$ ipython --no-banner

In [1]: import numpy as np

In [2]: np.set_printoptions(precision=3, suppress=True, linewidth=160)

In [3]: E = np.loadtxt("a.csv", delimiter=",")

In [4]: E
Out[4]: 
array([[ 0.977, -0.023, -0.07 , -0.005, -0.061, -0.07 , -0.08 , -0.08 , -0.005, -0.08 , -0.07 , -0.089, -0.014],
       [-0.023,  0.977, -0.07 , -0.005, -0.061, -0.07 , -0.08 , -0.08 , -0.005, -0.08 , -0.07 , -0.089, -0.014],
       [-0.07 , -0.07 ,  0.789, -0.014, -0.183, -0.211, -0.239, -0.239, -0.014, -0.239, -0.211, -0.267, -0.042],
       [-0.005, -0.005, -0.014,  0.999, -0.012, -0.014, -0.016, -0.016, -0.001, -0.016, -0.014, -0.018, -0.003],
       [-0.061, -0.061, -0.183, -0.012,  0.842, -0.183, -0.207, -0.207, -0.012, -0.207, -0.183, -0.232, -0.037],
       [-0.07 , -0.07 , -0.211, -0.014, -0.183,  0.789, -0.239, -0.239, -0.014, -0.239, -0.211, -0.267, -0.042],
       [-0.08 , -0.08 , -0.239, -0.016, -0.207, -0.239,  0.729, -0.271, -0.016, -0.271, -0.239, -0.303, -0.048],
       [-0.08 , -0.08 , -0.239, -0.016, -0.207, -0.239, -0.271,  0.729, -0.016, -0.271, -0.239, -0.303, -0.048],
       [-0.005, -0.005, -0.014, -0.001, -0.012, -0.014, -0.016, -0.016,  0.999, -0.016, -0.014, -0.018, -0.003],
       [-0.08 , -0.08 , -0.239, -0.016, -0.207, -0.239, -0.271, -0.271, -0.016,  0.729, -0.239, -0.303, -0.048],
       [-0.07 , -0.07 , -0.211, -0.014, -0.183, -0.211, -0.239, -0.239, -0.014, -0.239,  0.789, -0.267, -0.042],
       [-0.089, -0.089, -0.267, -0.018, -0.232, -0.267, -0.303, -0.303, -0.018, -0.303, -0.267,  0.662, -0.053],
       [-0.014, -0.014, -0.042, -0.003, -0.037, -0.042, -0.048, -0.048, -0.003, -0.048, -0.042, -0.053,  0.992]])

In [5]: np.all(np.linalg.eigvalsh(E) > 0)
Out[5]: np.False_

In [6]: print(round(float(np.linalg.eigvalsh(E).min()), 3))
-1.0

In [7]: [round(float(np.linalg.det(E[:i, :i])), 2) + 0 for i in range(1, 14)]
Out[7]: 
[0.98,
 0.95,
 0.74,
 0.74,
 0.58,
 0.37,
 0.1,
 -0.17,
 -0.17,
 -0.44,
 -0.65,
 -0.99,
 -1.0]

In [8]: rng = np.random.default_rng(4429)

In [9]: lab = rng.permutation(13)

In [10]: print(lab)
[10 11  5 12  7  8  3  9  0  1  2  4  6]

In [11]: A2 = E[lab][:, lab]

In [12]: print(np.diag(A2))
[0.789 0.662 0.789 0.992 0.729 0.999 0.999 0.729 0.977 0.977 0.789 0.842 0.729]

In [13]: np.allclose(A2, E)
Out[13]: False

In [14]: u = np.array([2, 1, 2, 0, 1, 1, 3, 0, -2, 3, -2]) + 0.5

In [15]: W0 = np.eye(11) - 2 * np.outer(u, u) / (u @ u)

In [16]: W0
Out[16]: 
array([[ 0.744, -0.154, -0.256, -0.051, -0.154, -0.154, -0.359, -0.051,  0.154, -0.359,  0.154],
       [-0.154,  0.908, -0.154, -0.031, -0.092, -0.092, -0.215, -0.031,  0.092, -0.215,  0.092],
       [-0.256, -0.154,  0.744, -0.051, -0.154, -0.154, -0.359, -0.051,  0.154, -0.359,  0.154],
       [-0.051, -0.031, -0.051,  0.99 , -0.031, -0.031, -0.072, -0.01 ,  0.031, -0.072,  0.031],
       [-0.154, -0.092, -0.154, -0.031,  0.908, -0.092, -0.215, -0.031,  0.092, -0.215,  0.092],
       [-0.154, -0.092, -0.154, -0.031, -0.092,  0.908, -0.215, -0.031,  0.092, -0.215,  0.092],
       [-0.359, -0.215, -0.359, -0.072, -0.215, -0.215,  0.497, -0.072,  0.215, -0.503,  0.215],
       [-0.051, -0.031, -0.051, -0.01 , -0.031, -0.031, -0.072,  0.99 ,  0.031, -0.072,  0.031],
       [ 0.154,  0.092,  0.154,  0.031,  0.092,  0.092,  0.215,  0.031,  0.908,  0.215, -0.092],
       [-0.359, -0.215, -0.359, -0.072, -0.215, -0.215, -0.503, -0.072,  0.215,  0.497,  0.215],
       [ 0.154,  0.092,  0.154,  0.031,  0.092,  0.092,  0.215,  0.031, -0.092,  0.215,  0.908]])

In [17]: ev, V = np.linalg.eigh(E)

In [18]: np.linalg.svd(E, compute_uv=False)
Out[18]: array([1., 1., 1., 1., 1., 1., 1., 1., 1., 1., 1., 1., 1.])

In [19]: A2 = np.array([[3, 1],
    ...:     [1, 2],
    ...:     [0, 0],
    ...:     [2, 3],
    ...:     [0, 3],
    ...:     [1, 3],
    ...:     [0, 2],
    ...:     [0, 2],
    ...:     [3, 0],
    ...:     [3, 1],
    ...:     [0, 2]])

In [20]: A2 @ W0
ValueError: matmul: Input operand 1 has a mismatch in its core dimension 0, with gufunc signature (n?,k),(k,m?)->(n?,m?) (size 11 is different from 2)


In [21]: np.einsum("ij,ij->i", W0, W0)
Out[21]: array([1., 1., 1., 1., 1., 1., 1., 1., 1., 1., 1.])

In [22]: print(np.linalg.pinv(W0))
[[ 0.744 -0.154 -0.256 -0.051 -0.154 -0.154 -0.359 -0.051  0.154 -0.359  0.154]
 [-0.154  0.908 -0.154 -0.031 -0.092 -0.092 -0.215 -0.031  0.092 -0.215  0.092]
 [-0.256 -0.154  0.744 -0.051 -0.154 -0.154 -0.359 -0.051  0.154 -0.359  0.154]
 [-0.051 -0.031 -0.051  0.99  -0.031 -0.031 -0.072 -0.01   0.031 -0.072  0.031]
 [-0.154 -0.092 -0.154 -0.031  0.908 -0.092 -0.215 -0.031  0.092 -0.215  0.092]
 [-0.154 -0.092 -0.154 -0.031 -0.092  0.908 -0.215 -0.031  0.092 -0.215  0.092]
 [-0.359 -0.215 -0.359 -0.072 -0.215 -0.215  0.497 -0.072  0.215 -0.503  0.215]
 [-0.051 -0.031 -0.051 -0.01  -0.031 -0.031 -0.072  0.99   0.031 -0.072  0.031]
 [ 0.154  0.092  0.154  0.031  0.092  0.092  0.215  0.031  0.908  0.215 -0.092]
 [-0.359 -0.215 -0.359 -0.072 -0.215 -0.215 -0.503 -0.072  0.215  0.497  0.215]
 [ 0.154  0.092  0.154  0.031  0.092  0.092  0.215  0.031 -0.092  0.215  0.908]]

In [23]: print(np.round(W0 @ W0.T, 3) + 0)
[[1. 0. 0. 0. 0. 0. 0. 0. 0. 0. 0.]
 [0. 1. 0. 0. 0. 0. 0. 0. 0. 0. 0.]
 [0. 0. 1. 0. 0. 0. 0. 0. 0. 0. 0.]
 [0. 0. 0. 1. 0. 0. 0. 0. 0. 0. 0.]
 [0. 0. 0. 0. 1. 0. 0. 0. 0. 0. 0.]
 [0. 0. 0. 0. 0. 1. 0. 0. 0. 0. 0.]
 [0. 0. 0. 0. 0. 0. 1. 0. 0. 0. 0.]
 [0. 0. 0. 0. 0. 0. 0. 1. 0. 0. 0.]
 [0. 0. 0. 0. 0. 0. 0. 0. 1. 0. 0.]
 [0. 0. 0. 0. 0. 0. 0. 0. 0. 1. 0.]
 [0. 0. 0. 0. 0. 0. 0. 0. 0. 0. 1.]]
